$ python3 -q
>>> import numpy as np
>>> np.set_printoptions(precision=3, suppress=True, linewidth=120)
>>> tidy = lambda a: np.round(a, 3) + 0
>>> E = np.array([[-1, -3, 2],
...     [0, 2, 3],
...     [-1, 2, -1],
...     [-1, -2, 2],
...     [3, 2, -3],
...     [-3, 2, -2],
...     [-2, 0, 3]])
>>> print(E)
[[-1 -3  2]
 [ 0  2  3]
 [-1  2 -1]
 [-1 -2  2]
 [ 3  2 -3]
 [-3  2 -2]
 [-2  0  3]]
>>> Q, Rm = np.linalg.qr(E)
>>> print(tidy(Rm))
[[ 5.     0.6   -2.4  ]
 [ 0.    -5.352  2.721]
 [ 0.     0.     5.181]]
>>> print(Q.shape, Rm.shape)
(7, 3) (3, 3)
>>> print(abs(Rm[0, 0]), tidy(np.linalg.norm(E[:, 0])))
5.0 5.0
>>> print(tidy(Q @ Rm))
[[-1. -3.  2.]
 [ 0.  2.  3.]
 [-1.  2. -1.]
 [-1. -2.  2.]
 [ 3.  2. -3.]
 [-3.  2. -2.]
 [-2.  0.  3.]]
>>> Q, evecs = np.linalg.qr(E[:, :2])[0], np.linalg.qr(E[:, 2:])[0]
>>> s = np.linalg.svd(Q.T @ evecs, compute_uv=False)
>>> print(tidy(s))
[0.574]
>>> print(tidy(np.degrees(np.arccos(s.clip(0, 1)))))
[54.996]
>>> print((s > 0.9).sum())
0
>>> print(tidy(np.linalg.norm(E[3], 1)), tidy(np.linalg.norm(E[3], np.inf)))
5.0 2.0
>>> print(tidy(np.linalg.norm(E, axis=0)))
[5.    5.385 6.325]
>>> print(tidy(np.linalg.norm(E, 2)))
7.47
>>> hat = E @ np.linalg.solve(E.T @ E, E.T)
>>> print(tidy((np.eye(7) - hat) @ E))
[[0. 0. 0.]
 [0. 0. 0.]
 [0. 0. 0.]
 [0. 0. 0.]
 [0. 0. 0.]
 [0. 0. 0.]
 [0. 0. 0.]]
>>> print(np.allclose(hat @ hat, hat))
True
>>> print(tidy(np.linalg.svd(E, compute_uv=False)))
[7.47  4.861 3.818]
>>> print(tidy(E.mean(axis=0)))
[-0.714  0.429  0.571]
>>> print(np.count_nonzero(E))
19
>>> print(np.unravel_index(np.abs(E).argmax(), E.shape))
(np.int64(0), np.int64(1))
>>> print(tidy(np.linalg.norm(E)))
9.695
>>> print(E.shape)
(7, 3)
>>> print(np.linalg.matrix_rank(E))
3
>>> E[:, 3]
Traceback (most recent call last):
  File "<python-input-28>", line 1, in <module>
    E[:, 3]
    ~^^^^^^
IndexError: index 3 is out of bounds for axis 1 with size 3
>>> np.linalg.rank(E)
Traceback (most recent call last):
  File "<python-input-29>", line 1, in <module>
    np.linalg.rank(E)
    ^^^^^^^^^^^^^^
AttributeError: module 'numpy.linalg' has no attribute 'rank'
